% python3 -q
>>> import numpy as np
>>> np.set_printoptions(precision=1, suppress=True, linewidth=140, sign=" ")
>>> W0 = np.loadtxt("mat.csv", delimiter=",")
>>> W0
array([[ -2.7,  -3. , -11. ,  15.3],
       [ 43.6,  27.8,  17.2,  10.1],
       [ 16.8,   3.5,  -2. ,  -9.2],
       [ -8.7, -24. , -10.2,   4.1],
       [-11. , -11.4, -12. , -14.5],
       [-16.4,   4.9, -10.1,  -5. ],
       [-12.5,   2.1, -10.3,  -9.5],
       [ 14.7, -18.3,  12.6,  15.4],
       [ 29.5,  -0.1,  -2.2,   2.8],
       [-15.2,  -9.1, -11.6, -16.3],
       [ -5.9, -16.6,  -4.5,   1.9],
       [ 29.4,   8.4,   3.3,  10. ],
       [ 15.3,  27.3,  11. ,   6.5],
       [  9.7,  -5.2,  -3.8,   1.4],
       [-13.6, -19.1, -22.5, -22.8],
       [ -7.3,   8.4,  10.3,  -6.4],
       [-16.4, -31.4, -21.6, -28.4],
       [  8.7,  -8.1,  -0.3, -17.7],
       [-28.4,  -4. ,   1.7,  -2.1],
       [ 19.1,  -4.5,   7.7,   9.7],
       [ -4.7,  -8.1,  -7. ,   4.7]])
>>> gram = np.cov(W0, rowvar=False)
>>> np.argwhere(np.triu(np.abs(np.corrcoef(W0.T)) > 0.8, 1))
array([], shape=(0, 2), dtype=int64)
>>> np.corrcoef(W0.T)
array([[ 1. ,  0.5,  0.7,  0.5],
       [ 0.5,  1. ,  0.7,  0.4],
       [ 0.7,  0.7,  1. ,  0.6],
       [ 0.5,  0.4,  0.6,  1. ]])
>>> W0.std(axis=0)
array([ 18.3,  14.4,  10.5,  12.2])
>>> np.median(W0, axis=0)
array([-4.7, -4.5, -3.8,  1.4])
>>> np.argsort(-W0.std(axis=0).round(6), kind="stable")
array([ 0,  1,  3,  2])
>>> round(np.corrcoef(W0[:, 1], W0[:, 3])[0, 1], 1)
np.float64(0.4)
>>> gram.shape
(4, 4)
>>> Xc = (W0 - W0.mean(axis=0)) / W0.std(axis=0)
>>> Xc.std(axis=0)
array([ 1.,  1.,  1.,  1.])
>>> c = np.linalg.lstsq(np.delete(Xc, 0, axis=1), Xc[:, 0])[0]
>>> np.round(1 - np.var(Xc[:, 0] - np.delete(Xc, 0, axis=1) @ c), 1)
np.float64(0.5)
>>> cent = W0[[20, 2]].astype(float)
>>> for _ in range(3):
...     lab = np.linalg.norm(W0[:, None] - cent, axis=-1).argmin(axis=1)
...     cent = np.array([W0[lab == j].mean(axis=0) for j in range(2)])
... 
>>> lab
array([ 0,  1,  1,  0,  0,  0,  0,  1,  1,  0,  0,  1,  1,  0,  0,  0,  0,  0,  0,  1,  0])
>>> np.bincount(lab)
array([ 14,   7])
>>> cent[1] - cent[0]
array([ 32.9,  15.2,  14.9,  13.3])
>>> cent
array([[-8.9, -8.9, -8.1, -6.8],
       [24.1,  6.3,  6.8,  6.5]])
